>>> import numpy as np
>>> from numpy import linalg as LA
>>> np.set_printoptions(precision=2, suppress=True, linewidth=200, floatmode="fixed")
>>> tidy = lambda a: np.round(a, 2) + 0
>>> C = np.array([[8, 5, 8, 1, 8, 1], [4, 9, 7, 0, 0, 6], [3, 1, 9, 4, 4, 2]])
>>> data = np.repeat(C, 46 // 3, axis=0)
>>> rng = np.random.default_rng(8606)
>>> data = data + 0.02 * rng.normal(size=data.shape)
>>> tidy(data)
array([[ 8.01,  5.02,  8.04,  0.98,  8.01,  1.00],
       [ 7.99,  5.02,  7.99,  1.01,  8.03,  1.00],
       [ 8.02,  5.01,  8.00,  1.00,  8.02,  0.99],
       [ 7.99,  4.98,  8.00,  0.99,  8.00,  1.00],
       [ 8.00,  5.01,  8.01,  1.02,  7.98,  0.99],
       [ 8.01,  5.01,  7.99,  1.02,  8.01,  1.01],
       [ 8.01,  4.98,  7.95,  0.98,  8.00,  0.99],
       [ 8.01,  5.00,  7.98,  1.01,  7.99,  1.00],
       [ 8.01,  5.02,  8.00,  1.00,  7.97,  0.99],
       [ 8.00,  4.96,  8.00,  0.96,  7.96,  1.01],
       [ 8.04,  4.99,  8.00,  0.99,  7.98,  0.97],
       [ 7.98,  5.03,  8.02,  1.04,  8.00,  1.01],
       [ 7.98,  4.99,  7.99,  0.99,  8.00,  1.02],
       [ 7.97,  4.98,  7.97,  1.00,  8.00,  1.02],
       [ 8.01,  5.00,  7.97,  1.01,  8.04,  1.00],
       [ 4.00,  9.01,  6.98,  0.01, -0.01,  6.00],
       [ 3.99,  9.01,  7.00, -0.01,  0.01,  6.01],
       [ 3.97,  8.99,  6.99, -0.01,  0.01,  5.99],
       [ 3.99,  9.00,  6.98, -0.02,  0.01,  6.00],
       [ 4.01,  9.03,  7.00, -0.03, -0.01,  5.99],
       [ 4.01,  8.96,  7.01, -0.02, -0.01,  5.98],
       [ 4.00,  8.99,  7.00,  0.02, -0.02,  6.03],
       [ 3.98,  8.97,  7.00, -0.04,  0.02,  6.00],
       [ 3.99,  8.97,  6.98,  0.02,  0.02,  5.98],
       [ 4.00,  8.97,  6.99,  0.01,  0.01,  6.01],
       [ 4.00,  9.01,  6.99,  0.01,  0.00,  6.03],
       [ 4.00,  9.04,  6.98,  0.02, -0.01,  6.04],
       [ 3.99,  8.98,  6.97, -0.02,  0.05,  6.00],
       [ 3.99,  9.01,  7.01,  0.02,  0.01,  6.00],
       [ 4.00,  8.99,  6.99,  0.01,  0.01,  6.01],
       [ 2.97,  0.99,  9.01,  4.02,  4.00,  1.97],
       [ 2.99,  1.03,  9.00,  4.00,  4.06,  1.99],
       [ 2.98,  1.03,  9.00,  4.00,  4.01,  1.98],
       [ 2.98,  0.98,  9.01,  3.98,  4.05,  2.00],
       [ 2.98,  0.99,  9.03,  4.04,  3.97,  1.98],
       [ 2.98,  1.02,  9.00,  4.00,  3.96,  1.99],
       [ 2.99,  0.99,  9.02,  4.01,  4.00,  1.99],
       [ 3.01,  0.99,  9.00,  3.98,  4.01,  2.01],
       [ 3.00,  0.99,  9.02,  4.02,  4.01,  2.00],
       [ 2.99,  1.00,  9.00,  4.00,  3.95,  1.98],
       [ 3.02,  1.02,  8.97,  4.00,  3.99,  2.00],
       [ 3.00,  1.03,  8.98,  3.98,  3.98,  2.02],
       [ 2.98,  1.01,  9.02,  3.99,  4.01,  2.06],
       [ 3.03,  1.00,  9.00,  3.99,  4.01,  2.03],
       [ 3.00,  1.00,  8.98,  3.97,  4.03,  1.99]])
>>> left, sigma, VT = LA.svd(data)
>>> np.argmax(sigma[:-1] / (sigma[1:] + 1e-6)) + 1
np.int64(3)
>>> tidy(sigma)
array([80.58, 32.06, 19.90,  0.14,  0.12,  0.10])
>>> B = left[:, :3] @ np.diag(sigma[:3]) @ VT[:3]
>>> tidy(LA.norm(data - B, 2)), tidy(sigma[3])
(np.float64(0.14), np.float64(0.14))
>>> tidy(LA.norm(data - B) / LA.norm(data))
np.float64(0.0)
>>> LA.matrix_rank(data, rtol=0.05)
np.int64(3)
